$ python -q
>>> import numpy as np
>>> import numpy.linalg as la
>>> np.set_printoptions(precision=2, suppress=True, linewidth=160, floatmode="fixed")
>>> rd = lambda a: np.round(a, 2) + 0
>>> data = np.array([[0.7, -0.9, 1.2, 0.3, 0.8],
...     [0.0, 0.3, 1.4, -3.9, -2.3],
...     [1.3, 0.3, 2.1, 2.4, 1.2],
...     [-1.5, -1.7, 1.2, -1.8, 3.4]])
>>> Y = np.array([[2, 0, -2], [0, -1, -2]])
>>> W2 = np.kron(Y, data)
>>> la.matrix_rank(W2)
np.int64(8)
>>> W2
array([[ 1.40, -1.80,  2.40,  0.60,  1.60,  0.00, -0.00,  0.00,  0.00,  0.00, -1.40,  1.80, -2.40, -0.60, -1.60],
       [ 0.00,  0.60,  2.80, -7.80, -4.60,  0.00,  0.00,  0.00, -0.00, -0.00, -0.00, -0.60, -2.80,  7.80,  4.60],
       [ 2.60,  0.60,  4.20,  4.80,  2.40,  0.00,  0.00,  0.00,  0.00,  0.00, -2.60, -0.60, -4.20, -4.80, -2.40],
       [-3.00, -3.40,  2.40, -3.60,  6.80, -0.00, -0.00,  0.00, -0.00,  0.00,  3.00,  3.40, -2.40,  3.60, -6.80],
       [ 0.00, -0.00,  0.00,  0.00,  0.00, -0.70,  0.90, -1.20, -0.30, -0.80, -1.40,  1.80, -2.40, -0.60, -1.60],
       [ 0.00,  0.00,  0.00, -0.00, -0.00, -0.00, -0.30, -1.40,  3.90,  2.30, -0.00, -0.60, -2.80,  7.80,  4.60],
       [ 0.00,  0.00,  0.00,  0.00,  0.00, -1.30, -0.30, -2.10, -2.40, -1.20, -2.60, -0.60, -4.20, -4.80, -2.40],
       [-0.00, -0.00,  0.00, -0.00,  0.00,  1.50,  1.70, -1.20,  1.80, -3.40,  3.00,  3.40, -2.40,  3.60, -6.80]])
>>> Y = W2 / la.norm(W2, axis=1, keepdims=True)
>>> gram = Y @ Y.T
>>> rd(gram[3])
array([ 0.48,  0.02, -0.01,  1.00,  0.30,  0.01, -0.01,  0.63])
>>> (np.abs(gram) > 0.9).astype(int)
array([[1, 0, 0, 0, 0, 0, 0, 0],
       [0, 1, 0, 0, 0, 0, 0, 0],
       [0, 0, 1, 0, 0, 0, 0, 0],
       [0, 0, 0, 1, 0, 0, 0, 0],
       [0, 0, 0, 0, 1, 0, 0, 0],
       [0, 0, 0, 0, 0, 1, 0, 0],
       [0, 0, 0, 0, 0, 0, 1, 0],
       [0, 0, 0, 0, 0, 0, 0, 1]])
>>> (gram - 2 * np.eye(8)).round(6).argmax(axis=1)
array([2, 5, 0, 7, 6, 1, 4, 3])
>>> rd(la.norm(Y, axis=1))
array([1.00, 1.00, 1.00, 1.00, 1.00, 1.00, 1.00, 1.00])
>>> rd(gram)
array([[ 1.00, -0.18,  0.71,  0.48,  0.63, -0.11,  0.45,  0.30],
       [-0.18,  1.00, -0.52,  0.02, -0.11,  0.63, -0.33,  0.01],
       [ 0.71, -0.52,  1.00, -0.01,  0.45, -0.33,  0.63, -0.01],
       [ 0.48,  0.02, -0.01,  1.00,  0.30,  0.01, -0.01,  0.63],
       [ 0.63, -0.11,  0.45,  0.30,  1.00, -0.18,  0.71,  0.48],
       [-0.11,  0.63, -0.33,  0.01, -0.18,  1.00, -0.52,  0.02],
       [ 0.45, -0.33,  0.63, -0.01,  0.71, -0.52,  1.00, -0.01],
       [ 0.30,  0.01, -0.01,  0.63,  0.48,  0.02, -0.01,  1.00]])
>>> u = np.array([0, 0, 0])
>>> np.array([np.convolve(row, u, "same") for row in data])
array([[0.00, 0.00, 0.00, 0.00, 0.00],
       [0.00, 0.00, 0.00, 0.00, 0.00],
       [0.00, 0.00, 0.00, 0.00, 0.00],
       [0.00, 0.00, 0.00, 0.00, 0.00]])
>>> Y = np.array([[-2, -1], [1, -3], [0, -3], [0, 2], [2, 0]])
>>> rd(np.einsum("ij,ij->i", data, data))
array([ 3.47, 22.55, 13.39, 21.38])
>>> rd(np.einsum("ij->j", data))
array([ 0.50, -2.00,  5.90, -3.00,  3.10])
>>> rd(np.einsum("ik,kj->ji", data, Y))
array([[ -0.70,  -4.30,   0.10,   8.10],
       [ -1.00, -12.90,  -3.70,  -0.60]])
>>> np.vstack([data, Y.T]).shape
(6, 5)
>>> rd(Y.T @ data.T)
array([[ -0.70,  -4.30,   0.10,   8.10],
       [ -1.00, -12.90,  -3.70,  -0.60]])
>>> arr = np.array([[-1.0, 1.0, 1.0, 1.0],
...     [1.0, -1.0, 1.0, 1.0],
...     [1.0, 1.0, -1.0, 1.0],
...     [1.0, 1.0, 1.0, -1.0]])
>>> arr
array([[-1.00,  1.00,  1.00,  1.00],
       [ 1.00, -1.00,  1.00,  1.00],
       [ 1.00,  1.00, -1.00,  1.00],
       [ 1.00,  1.00,  1.00, -1.00]])
>>> Y = arr[0, 0] * arr[1:] - np.outer(arr[1:, 0], arr[0])
>>> Y
array([[ 0.00,  0.00, -2.00, -2.00],
       [ 0.00, -2.00,  0.00, -2.00],
       [ 0.00, -2.00, -2.00,  0.00]])
>>> np.flatnonzero(~Y.round(6).any(axis=1))
array([], dtype=int64)
>>> arr[:, 0] / arr[0, 0]
array([ 1.00, -1.00, -1.00, -1.00])
>>> la.matrix_rank(Y), la.matrix_rank(arr)
(np.int64(3), np.int64(4))
>>> Y = data / np.sqrt((data ** 2).mean(axis=1, keepdims=True))
>>> la.matrix_rank(data - data.mean(axis=1, keepdims=True))
np.int64(4)
>>> arr @ (-1.0) ** np.arange(4)
array([-2.00,  2.00, -2.00,  2.00])
>>> np.allclose(arr @ arr.T, arr.T @ arr)
True
>>> arr @ np.ones(4)
array([2.00, 2.00, 2.00, 2.00])
>>> arr[:, 3] @ arr[:, 2]
np.float64(0.0)
>>> rd(la.norm(arr, axis=0))
array([2.00, 2.00, 2.00, 2.00])
>>> arr.T @ arr
array([[4.00, 0.00, 0.00, 0.00],
       [0.00, 4.00, 0.00, 0.00],
       [0.00, 0.00, 4.00, 0.00],
       [0.00, 0.00, 0.00, 4.00]])
>>> vals, V = la.eigh(arr)
>>> rd(vals)
array([-2.00, -2.00, -2.00,  2.00])
>>> np.abs(V[:, -1]).round(6).argmax()
np.int64(0)
>>> rd(la.svd(arr, compute_uv=False))
array([2.00, 2.00, 2.00, 2.00])
>>> rd(V.T @ arr @ V)
array([[-2.00,  0.00,  0.00,  0.00],
       [ 0.00, -2.00,  0.00,  0.00],
       [ 0.00,  0.00, -2.00,  0.00],
       [ 0.00,  0.00,  0.00,  2.00]])
>>> rd(V.T @ V)
array([[1.00, 0.00, 0.00, 0.00],
       [0.00, 1.00, 0.00, 0.00],
       [0.00, 0.00, 1.00, 0.00],
       [0.00, 0.00, 0.00, 1.00]])
>>> feats = np.array([[1, -4, 16, -64],
...     [1, -3, 9, -27],
...     [1, -2, 4, -8],
...     [1, -1, 1, -1],
...     [1, 0, 0, 0]])
>>> # column 3 is much longer than the rest
>>> round(np.log10(la.cond(feats)))
2
>>> rd(la.norm(feats, 2) / la.norm(feats))
np.float64(1.0)
>>> la.cond(feats) > 100
np.True_
>>> rd(np.abs(la.svd(feats)[2][-1]))
array([0.19, 0.83, 0.51, 0.08])
>>> la.matrix_rank(feats, rtol=0.1)
np.int64(1)
>>> [round(float(x), 2) for x in la.svd(feats, compute_uv=False)[:3]]
[72.55, 3.67, 1.14]
>>> np.argsort(-la.norm(feats, axis=0).round(6), kind="stable")[:3]
array([3, 2, 1])
>>> Y = data / la.norm(data, axis=1, keepdims=True)
>>> gram = Y @ Y.T
>>> rd(np.degrees(np.arccos(np.clip(gram[0, 3], -1, 1))))
np.float64(61.57)
>>> rd(gram[0])
array([ 1.00, -0.18,  0.71,  0.48])
